$ python -q
>>> import numpy as np
>>> import numpy.linalg as la
>>> np.set_printoptions(suppress=True, linewidth=200)
>>> rnd = lambda a: np.round(a, 2) + 0
>>> W0 = np.load("out18.npy")
>>> W0
array([[ 3.,  2., -2.,  2., -4.,  2., -4.],
       [ 2.,  0., -1.,  1., -2.,  1., -2.],
       [-2., -1.,  0., -1.,  2., -1.,  2.],
       [ 2.,  1., -1.,  0., -2.,  1., -2.],
       [-4., -2.,  2., -2.,  3., -2.,  4.],
       [ 2.,  1., -1.,  1., -2.,  0., -2.],
       [-4., -2.,  2., -2.,  4., -2.,  3.]])
>>> f = np.array([0, 2, -3, -3, 2, 2, 1])
>>> A2 = W0 + np.outer(f, np.eye(7)[4])
>>> A2
array([[ 3.,  2., -2.,  2., -4.,  2., -4.],
       [ 2.,  0., -1.,  1.,  0.,  1., -2.],
       [-2., -1.,  0., -1., -1., -1.,  2.],
       [ 2.,  1., -1.,  0., -5.,  1., -2.],
       [-4., -2.,  2., -2.,  5., -2.,  4.],
       [ 2.,  1., -1.,  1.,  0.,  0., -2.],
       [-4., -2.,  2., -2.,  5., -2.,  3.]])
>>> left, sig, VT = la.svd(W0)
>>> np.argmax(sig[:-1] / (sig[1:] + 1e-6)) + 1
np.int64(1)
>>> A2 = left[:, :1] @ np.diag(sig[:1]) @ VT[:1]
>>> la.matrix_rank(W0, rtol=0.05)
np.int64(7)
>>> la.matrix_rank(A2)
np.int64(1)
>>> vec = np.array([5, 4, 5, 1, 4, 3, 1])
>>> la.norm(W0 @ vec) <= la.norm(W0, 2) * la.norm(vec) + 1e-9
np.True_
>>> W0 * vec
array([[ 15.,   8., -10.,   2., -16.,   6.,  -4.],
       [ 10.,   0.,  -5.,   1.,  -8.,   3.,  -2.],
       [-10.,  -4.,   0.,  -1.,   8.,  -3.,   2.],
       [ 10.,   4.,  -5.,   0.,  -8.,   3.,  -2.],
       [-20.,  -8.,  10.,  -2.,  12.,  -6.,   4.],
       [ 10.,   4.,  -5.,   1.,  -8.,   0.,  -2.],
       [-20.,  -8.,  10.,  -2.,  16.,  -6.,   3.]])
>>> np.einsum("ij,j->i", W0, vec)
array([  1.,  -1.,  -8.,   2., -10.,   0.,  -7.])
>>> (W0 * vec).sum(axis=1)
array([  1.,  -1.,  -8.,   2., -10.,   0.,  -7.])
>>> W0 @ np.ones(7)
array([-1., -1., -1., -1., -1., -1., -1.])
>>> A2 = np.array([[3, -3], [3, 1], [0, -1], [-3, 0], [0, -1], [-2, 0], [0, -1]])
>>> W0 @ A2
array([[ 5.,  3.],
       [ 1., -1.],
       [-4.,  1.],
       [ 7.,  0.],
       [-8.,  1.],
       [ 6.,  0.],
       [-8.,  1.]])
>>> np.einsum("ij,ij->i", W0, W0)
array([57., 15., 15., 15., 57., 15., 57.])
>>> la.matrix_rank(np.vstack([W0, A2.T]))
np.int64(7)
>>> A2.T @ W0.T
array([[ 5.,  1., -4.,  7., -8.,  6., -8.],
       [ 3., -1.,  1.,  0.,  1.,  0.,  1.]])
>>> np.einsum("ik,kj->ij", W0, A2)
array([[ 5.,  3.],
       [ 1., -1.],
       [-4.,  1.],
       [ 7.,  0.],
       [-8.,  1.],
       [ 6.,  0.],
       [-8.,  1.]])
>>> t3 = np.stack([W0, 5 * W0, W0[::-1]])
>>> la.matrix_rank(t3)
array([7, 7, 7])
>>> t3.shape
(3, 7, 7)
>>> rnd(la.norm(t3, axis=(1, 2)))
array([15.2 , 75.99, 15.2 ])
>>> (t3 @ W0.T).shape
(3, 7, 7)
>>> m1 = np.array([[7, -1, 4, -8, -2, 6, -4, -2, -9],
...     [-8, -3, -3, 0, -6, 7, -1, -3, 8],
...     [6, 3, -2, 0, -1, 3, -7, -3, 7],
...     [0, 2, -3, 8, -3, 7, 6, 0, 6],
...     [6, 3, -2, 0, -1, 3, -7, -3, 7],
...     [-9, 3, 3, -1, 0, -9, 7, 7, -7],
...     [-4, 2, 2, 7, 8, -7, 0, -1, -6]])
>>> left, sig, VT = la.svd(m1)
>>> rnd(sig)
array([27.74, 20.53, 14.76, 10.04,  8.31,  4.81,  0.  ])
>>> A2 = left[:, :6] @ np.diag(sig[:6]) @ VT[:6]
>>> la.matrix_rank(m1, rtol=0.05)
np.int64(6)
>>> rnd(A2)
array([[ 7., -1.,  4., -8., -2.,  6., -4., -2., -9.],
       [-8., -3., -3.,  0., -6.,  7., -1., -3.,  8.],
       [ 6.,  3., -2.,  0., -1.,  3., -7., -3.,  7.],
       [ 0.,  2., -3.,  8., -3.,  7.,  6.,  0.,  6.],
       [ 6.,  3., -2.,  0., -1.,  3., -7., -3.,  7.],
       [-9.,  3.,  3., -1.,  0., -9.,  7.,  7., -7.],
       [-4.,  2.,  2.,  7.,  8., -7.,  0., -1., -6.]])
>>> rnd(la.norm(m1 - A2, 2)), rnd(sig[6])
(np.float64(0.0), np.float64(0.0))
>>> la.matrix_rank(A2)
np.int64(6)
>>> vals, V = la.eigh(W0)
>>> vec = np.array([8, 8, 3, 7, 3, 8, 0])
>>> vec @ W0 @ vec
np.float64(641.0)
>>> np.abs(W0).sum(axis=1).max(), rnd(np.abs(vals).max())
(np.float64(19.0), np.float64(15.0))
>>> (np.sign(V[:, -1].round(6)) == np.sign(V[0, -1].round(6))).astype(int)
array([1, 1, 0, 1, 0, 1, 0])
>>> rnd(V * np.abs(vals) @ V.T)
array([[ 4.5 ,  1.75, -1.75,  1.75, -3.5 ,  1.75, -3.5 ],
       [ 1.75,  1.87, -0.88,  0.88, -1.75,  0.88, -1.75],
       [-1.75, -0.88,  1.88, -0.88,  1.75, -0.88,  1.75],
       [ 1.75,  0.88, -0.88,  1.88, -1.75,  0.87, -1.75],
       [-3.5 , -1.75,  1.75, -1.75,  4.5 , -1.75,  3.5 ],
       [ 1.75,  0.88, -0.88,  0.87, -1.75,  1.87, -1.75],
       [-3.5 , -1.75,  1.75, -1.75,  3.5 , -1.75,  4.5 ]])
>>> rng = np.random.default_rng(239)
>>> labels = rng.permutation(7)
>>> labels
array([5, 0, 1, 6, 3, 4, 2])
>>> A2 = W0[labels][:, labels]
>>> rnd(la.det(A2)), rnd(la.det(W0[labels]))
(np.float64(15.0), np.float64(15.0))
>>> X = np.load("layer15.npy")
>>> X
array([[3, 0, 2],
       [0, 2, 3],
       [1, 2, 3],
       [0, 0, 1]])
>>> A2 = np.array([[0, 3, 2],
...     [4, 3, 5],
...     [4, 0, 1],
...     [3, 0, 4],
...     [4, 1, 0],
...     [5, 2, 3],
...     [5, 0, 0],
...     [2, 4, 3],
...     [5, 3, 3]])
>>> la.matrix_rank(m1 @ A2)
np.int64(3)
>>> np.einsum("ik,kj->ij", m1, A2)
array([[-59,  -7, -34],
       [ 16, -13,   2],
       [  9,  41,  46],
       [103,  35,  78],
       [  9,  41,  46],
       [-10, -29, -31],
       [  2, -34, -10]])
>>> np.einsum("ik,kj->ji", m1, A2)
array([[-59,  16,   9, 103,   9, -10,   2],
       [ -7, -13,  41,  35,  41, -29, -34],
       [-34,   2,  46,  78,  46, -31, -10]])
>>> A2.T @ m1.T
array([[-59,  16,   9, 103,   9, -10,   2],
       [ -7, -13,  41,  35,  41, -29, -34],
       [-34,   2,  46,  78,  46, -31, -10]])
>>> la.matrix_rank(np.vstack([m1, A2.T]))
np.int64(9)
>>> vec = np.array([1, 0, 1])
>>> y = X @ vec
>>> rnd(la.pinv(X) @ X)
array([[1., 0., 0.],
       [0., 1., 0.],
       [0., 0., 1.]])
>>> y = y + 0.05 * rng.normal(size=4)
>>> rnd(y)
array([5.01, 2.99, 4.  , 0.93])
>>> b, *_ = la.lstsq(X, y)
>>> rnd(la.norm(y - X @ b))
np.float64(0.03)
>>> [round(float(la.norm(la.solve(X.T @ X + lam * np.eye(3), X.T @ y))), 2) for lam in (0, 1, 10, 100)]
[1.41, 1.33, 0.97, 0.3]
>>> b.round()
array([1., 0., 1.])
>>> O, V = la.qr(X[:, :2])[0], la.qr(X[:, 2:])[0]
>>> sig = la.svd(O.T @ V, compute_uv=False)
>>> rnd(sig)
array([0.97])
>>> F = np.loadtxt("arr.csv", delimiter=",")
>>> F
array([[-3., -2., -1.],
       [ 0.,  1.,  2.],
       [ 3.,  4.,  5.]])
>>> C2 = F.T @ F
>>> rnd(la.eigvalsh(C2)[::-1])
array([63.93,  5.07,  0.  ])
>>> rnd(la.svd(F, compute_uv=False) ** 2)
array([63.93,  5.07,  0.  ])
>>> la.matrix_rank(C2)
np.int64(2)
>>> np.trace(C2), (F ** 2).sum()
(np.float64(69.0), np.float64(69.0))
>>> arr = np.array([[0.0, 0.0, -1.0, 0.0],
...     [0.0, 1.0, 0.0, 0.0],
...     [1.0, 0.0, 0.0, 0.0],
...     [0.0, 0.0, 0.0, 1.0]])
>>> rnd(la.svd(arr, compute_uv=False))
array([1., 1., 1., 1.])
>>> rnd(la.pinv(arr))
array([[ 0.,  0.,  1.,  0.],
       [ 0.,  1.,  0.,  0.],
       [-1.,  0.,  0.,  0.],
       [ 0.,  0.,  0.,  1.]])
>>> rnd(la.norm(arr, axis=0))
array([1., 1., 1., 1.])
>>> arr @ arr.T
array([[1., 0., 0., 0.],
       [0., 1., 0., 0.],
       [0., 0., 1., 0.],
       [0., 0., 0., 1.]])
>>> A2 = arr / la.norm(arr, axis=1, keepdims=True)
>>> C2 = A2 @ A2.T
>>> np.degrees(np.arccos(np.clip(C2[3, 1], -1, 1)))
np.float64(90.0)
>>> E = np.load("a.npy")
>>> rnd(E)
array([[-0.53, -0.48,  0.7 ],
       [-0.27, -0.69, -0.67],
       [ 0.8 , -0.55,  0.24]])
>>> rnd(np.trace(E))
np.float64(-0.98)
>>> np.allclose(E @ E.T, E.T @ E)
True
>>> np.allclose(E, E.T)
False
>>> E.inv()
Traceback (most recent call last):
  File "<python-input-90>", line 1, in <module>
    E.inv()
    ^^^^^
AttributeError: 'numpy.ndarray' object has no attribute 'inv'
>>> rnd(np.sort(np.abs(la.eigvals(E))))
array([1., 1., 1.])
>>> vec = np.array([9, -4, 7])
>>> rnd(np.sort(np.abs(np.degrees(np.angle(la.eigvals(E))))))
array([  0.  , 172.37, 172.37])
>>> rnd(np.abs(la.eigvals(E)))
array([1., 1., 1.])
>>> A2 = la.inv(E)
>>> rnd(la.det(E) * la.det(A2))
np.float64(1.0)
>>> rnd(la.inv(A2))
array([[-0.53, -0.48,  0.7 ],
       [-0.27, -0.69, -0.67],
       [ 0.8 , -0.55,  0.24]])
>>> rnd(E @ A2)
array([[1., 0., 0.],
       [0., 1., 0.],
       [0., 0., 1.]])
>>> rnd(A2)
array([[-0.53, -0.27,  0.8 ],
       [-0.48, -0.69, -0.55],
       [ 0.7 , -0.67,  0.24]])
>>> data = np.minimum.outer(np.arange(1, 5), np.arange(1, 5)) * 5
>>> data
array([[ 5,  5,  5,  5],
       [ 5, 10, 10, 10],
       [ 5, 10, 15, 15],
       [ 5, 10, 15, 20]])
>>> vec = np.array([7, 5, 4, 5])
>>> y = data @ vec
>>> b, lr = np.zeros(4), 1 / la.norm(data, 2) ** 2
>>> for i in range(25):
...     b -= lr * data.T @ (data @ b - y)
...     if i % 5 == 0: print(i, round(la.norm(data @ b - y), 2))
... 
0 21.14
5 19.79
10 18.54
15 17.38
20 16.31
>>> rnd(b)
array([2.99, 4.65, 5.28, 5.49])
>>> W1 = np.array([[-2, 1, 5, -2, 3],
...     [-2, -5, 5, 4, -3],
...     [3, 2, -1, 5, 3],
...     [-1, 1, 2, -4, -3]])
>>> b = np.array([1, 1, 2, 2, 1])
>>> act = np.maximum(data @ W1 + b, 0)
>>> la.matrix_rank(act)
np.int64(4)
>>> cent = np.array([[-1, 1], [2, 1], [0, 2], [-2, 0], [0, 2]])
>>> W1 @ cent
array([[  8,  15],
       [-16,  -3],
       [ -9,   9],
       [ 11,  -2]])
>>> act @ cent
array([[-34, 116],
       [-84, 174],
       [-93, 186],
       [-42, 210]])
>>> M = np.loadtxt("sample3.csv", delimiter=",")
>>> rnd(M)
array([[ 13.25,   8.1 ,  11.17,  -5.83],
       [ 13.69,  11.25,   3.76,  -8.47],
       [-13.45,  -8.59, -10.32,   6.23],
       [ -8.37,  -0.99, -18.14,   0.2 ],
       [  4.33,  -3.08,  19.06,   2.94],
       [  8.83,  11.8 ,  -9.81,  -9.31],
       [ 13.4 ,   8.46,  10.55,  -6.13],
       [ -3.12,   4.15, -18.95,  -3.75],
       [  1.75,  -5.31,  18.64,   4.62],
       [  7.38,  11.21, -11.84,  -8.92],
       [ 13.82,  10.31,   6.64,  -7.66],
       [ 13.52,  11.59,   2.43,  -8.77],
       [  4.75,   9.86, -14.72,  -7.97],
       [ -1.02,   5.89, -18.4 ,  -5.06],
       [  3.95,  -3.42,  19.04,   3.2 ],
       [  5.17,  -2.29,  19.04,   2.34],
       [-12.76,  -7.05, -12.75,   4.99],
       [ -0.84,   6.03, -18.34,  -5.17],
       [-10.48, -12.26,   6.94,   9.57],
       [ -4.94,   2.51, -19.05,  -2.51],
       [ 12.39,  12.31,  -2.32,  -9.46]])
>>> rnd(la.norm(M[15], 1)), rnd(la.norm(M[15], np.inf))
(np.float64(28.84), np.float64(19.04))
>>> rnd(M[15] @ M[20])
np.float64(-30.45)
>>> rnd(la.norm(M, axis=1))
array([20., 20., 20., 20., 20., 20., 20., 20., 20., 20., 20., 20., 20., 20., 20., 20., 20., 20., 20., 20., 20.])
>>> rnd(la.norm(M, 2))
np.float64(68.32)
>>> rnd(la.norm(M[15] - M[20]))
np.float64(29.34)
>>> rnd(la.norm(M, "nuc"))
np.float64(129.41)
>>> rnd(la.norm(M, axis=0))
array([43.  , 37.97, 65.09, 29.53])
